>>> import numpy as np
>>> from numpy import linalg as LA
>>> np.set_printoptions(precision=2, suppress=True, linewidth=160, floatmode="fixed")
>>> m1 = np.array([[2, 1, 0, 1], [2, 1, 1, 1], [1, 1, 0, 0], [2, 0, 2, 2]])
>>> m1
array([[2, 1, 0, 1],
       [2, 1, 1, 1],
       [1, 1, 0, 0],
       [2, 0, 2, 2]])
>>> r = LA.matrix_rank(m1)
>>> r
np.int64(3)
>>> N = LA.svd(m1)[2][r:].T
>>> print([int(LA.matrix_rank(m1[:i])) for i in range(1, len(m1) + 1)])
[1, 2, 3, 3]
>>> np.round(m1 @ N, 2) + 0
array([[0.00],
       [0.00],
       [0.00],
       [0.00]])
>>> np.allclose(m1 @ N, 0)
True
>>> [int(LA.matrix_rank(m1[:, :j + 1])) for j in range(4)]
[1, 2, 3, 3]
>>> np.round(N @ N.T, 2) + 0
array([[ 0.33, -0.33,  0.00, -0.33],
       [-0.33,  0.33,  0.00,  0.33],
       [ 0.00,  0.00,  0.00,  0.00],
       [-0.33,  0.33,  0.00,  0.33]])
>>> N.shape
(4, 1)
>>> J = np.array([[6, 3, 3, 8], [3, 4, 6, 6], [3, 6, 0, 7], [8, 6, 7, 6]])
>>> # symmetric, so the eigenvalues are real
>>> hat = np.triu(np.array([[2, 3, 1, 2], [3, -3, 3, 3], [2, 3, -1, 1], [-3, 3, 2, -2]]), 1) + np.eye(4)
>>> Y = hat @ J @ LA.inv(hat)
>>> Y
array([[ 34.00, -69.00, 208.00, -24.00],
       [ 36.00, -68.00, 195.00, -18.00],
       [ 11.00, -21.00,  59.00,  -5.00],
       [  8.00, -18.00,  53.00,  -9.00]])
>>> np.trace(Y), np.trace(J)
(np.float64(16.0), np.int64(16))
>>> hat @ J - J @ hat
array([[ 28.00,  12.00,  17.00,  13.00],
       [ 33.00,  27.00,   6.00,  15.00],
       [  8.00,  -3.00, -14.00, -18.00],
       [  0.00, -24.00, -26.00, -41.00]])
>>> LA.matrix_rank(Y)
np.int64(4)
>>> round(float(LA.det(Y)), 2)
897.0
>>> np.poly(J)
array([   1.00,  -16.00, -119.00,  158.00,  897.00])
>>> LA.eigvals(J)
array([21.17,  2.94, -2.62, -5.49])
>>> print(round(LA.eigvals(J).sum().real, 2))
16.0
>>> np.round(LA.svd(m1, compute_uv=False), 2) + 0
array([4.81, 1.87, 0.58, 0.00])
>>> m1.mean(axis=0)
array([1.75, 0.75, 0.75, 1.00])
>>> print(m1.sum(axis=0))
[7 3 3 4]
>>> round(float(LA.norm(m1)), 2)
5.2
>>> m1.shape
(4, 4)
>>> np.diff(m1, axis=0)
array([[ 0,  0,  1,  0],
       [-1,  0, -1, -1],
       [ 1, -1,  2,  2]])
>>> np.unravel_index(np.abs(m1).argmax(), m1.shape)
(np.int64(0), np.int64(0))
>>> m1 - m1[0]
array([[ 0,  0,  0,  0],
       [ 0,  0,  1,  0],
       [-1,  0,  0, -1],
       [ 0, -1,  2,  1]])
>>> m1.sum(axis=1)
array([4, 5, 2, 6])
>>> rng = np.random.default_rng(47285)
>>> z = rng.permutation(4)
>>> z
array([1, 3, 0, 2])
>>> Y = J[z][:, z]
>>> print(np.diag(Y))
[4 6 6 0]
>>> np.trace(Y)
np.int64(16)
>>> round(LA.det(Y), 2), round(float(LA.det(J[z])), 2)
(np.float64(897.0), -897.0)
>>> Y = np.array([[-2, 0, 3], [-3, 0, 3]])
>>> Z = np.kron(Y, J)
>>> Z
array([[-12,  -6,  -6, -16,   0,   0,   0,   0,  18,   9,   9,  24],
       [ -6,  -8, -12, -12,   0,   0,   0,   0,   9,  12,  18,  18],
       [ -6, -12,   0, -14,   0,   0,   0,   0,   9,  18,   0,  21],
       [-16, -12, -14, -12,   0,   0,   0,   0,  24,  18,  21,  18],
       [-18,  -9,  -9, -24,   0,   0,   0,   0,  18,   9,   9,  24],
       [ -9, -12, -18, -18,   0,   0,   0,   0,   9,  12,  18,  18],
       [ -9, -18,   0, -21,   0,   0,   0,   0,   9,  18,   0,  21],
       [-24, -18, -21, -18,   0,   0,   0,   0,  24,  18,  21,  18]])
>>> print(LA.matrix_rank(Z))
8
>>> feats = np.load("case17.npy")
>>> feats
array([[ -0.37, 159.95, 181.60],
       [ -1.78, 161.06, 180.99],
       [  2.31, 160.72, 180.26],
       [ -1.08, 159.57, 179.68],
       [ -0.75, 161.10, 180.37],
       [ -0.62, 158.95, 179.65],
       [  0.20, 161.38, 180.04],
       [ -2.14, 161.99, 180.40],
       [  2.46, 161.22, 181.25],
       [  0.81, 161.26, 180.57]])
>>> U, sig, VT = LA.svd(feats)
>>> sig
array([764.23,   4.69,   2.08])
>>> Y = U[:, :1] @ np.diag(sig[:1]) @ VT[:1]
>>> np.round(LA.norm(feats - Y, 2), 2), round(float(sig[1]), 2)
(np.float64(4.69), 4.69)
>>> LA.matrix_rank(feats, rtol=0.05)
np.int64(1)
>>> LA.matrix_rank(Y)
np.int64(1)
>>> F = np.load("arr.npy")
>>> F
array([[ 17.22, -14.07,  21.33],
       [ 16.14, -12.86,  19.13],
       [ 11.87,  -8.55,  11.24],
       [  3.93,  -2.78,   1.03],
       [  2.95,  -2.25,   0.33],
       [  2.79,  -2.17,   0.23],
       [  0.14,   1.52,   0.58],
       [  0.25,   1.85,   0.64],
       [  0.49,   2.49,   0.73],
       [  1.46,   4.68,   0.63],
       [  5.14,  12.44,  -2.12],
       [  9.36,  21.96,  -7.65],
       [  9.51,  22.30,  -7.87],
       [ 13.70,  32.61, -15.13]])
>>> z = F[:, 2] > np.median(F[:, 2])
>>> r0 = F[z].mean(axis=0) - F[~z].mean(axis=0)
>>> r0
array([  1.11, -16.52,  12.34])
>>> z.astype(int)
array([1, 1, 1, 1, 0, 0, 0, 1, 1, 1, 0, 0, 0, 0])
>>> Y = np.c_[F[:, :2] @ np.array([[5, 3], [3, 2]]), np.array([-1, 2, -2, -1, 1, -1, 1, 1, -2, -2, -2, 1, 1, 0])]
>>> Y
array([[ 43.89,  23.52,  -1.00],
       [ 42.12,  22.70,   2.00],
       [ 33.70,  18.51,  -2.00],
       [ 11.31,   6.23,  -1.00],
       [  8.00,   4.35,   1.00],
       [  7.44,   4.03,  -1.00],
       [  5.26,   3.46,   1.00],
       [  6.80,   4.45,   1.00],
       [  9.92,   6.45,  -2.00],
       [ 21.34,  13.74,  -2.00],
       [ 63.02,  40.30,  -2.00],
       [112.68,  72.00,   1.00],
       [114.45,  73.13,   1.00],
       [166.33, 106.32,   0.00]])
>>> LA.matrix_rank(np.c_[F, Y])
np.int64(4)
>>> cen = (F - F.mean(axis=0)) / F.std(axis=0)
>>> cen.std(axis=0)
array([1.00, 1.00, 1.00])
>>> b = LA.lstsq(np.delete(cen, 2, axis=1), cen[:, 2])[0]
>>> np.abs(b).argmax()
np.int64(1)
>>> np.round(1 - np.var(cen[:, 2] - np.delete(cen, 2, axis=1) @ b), 2)
np.float64(0.95)
>>> data = np.abs(np.array([[1, 0, -1, -3], [0, -1, 0, 1], [2, 0, 0, 1], [-3, -1, 2, -1]])) + np.eye(4)
>>> data = data / data.sum(axis=1, keepdims=True)
>>> data
array([[0.33, 0.00, 0.17, 0.50],
       [0.00, 0.67, 0.00, 0.33],
       [0.50, 0.00, 0.25, 0.25],
       [0.38, 0.12, 0.25, 0.25]])
>>> z = rng.permutation(4)
>>> z
array([2, 3, 1, 0])
>>> Y = data[z][:, z]
>>> round(float(LA.det(Y)), 2), np.round(LA.det(data[z]), 2)
(0.01, np.float64(-0.01))
>>> Y
array([[0.25, 0.25, 0.00, 0.50],
       [0.25, 0.25, 0.12, 0.38],
       [0.00, 0.33, 0.67, 0.00],
       [0.17, 0.50, 0.00, 0.33]])
>>> print(np.allclose(Y, data))
False
>>> print(np.round(np.trace(Y), 2))
1.5
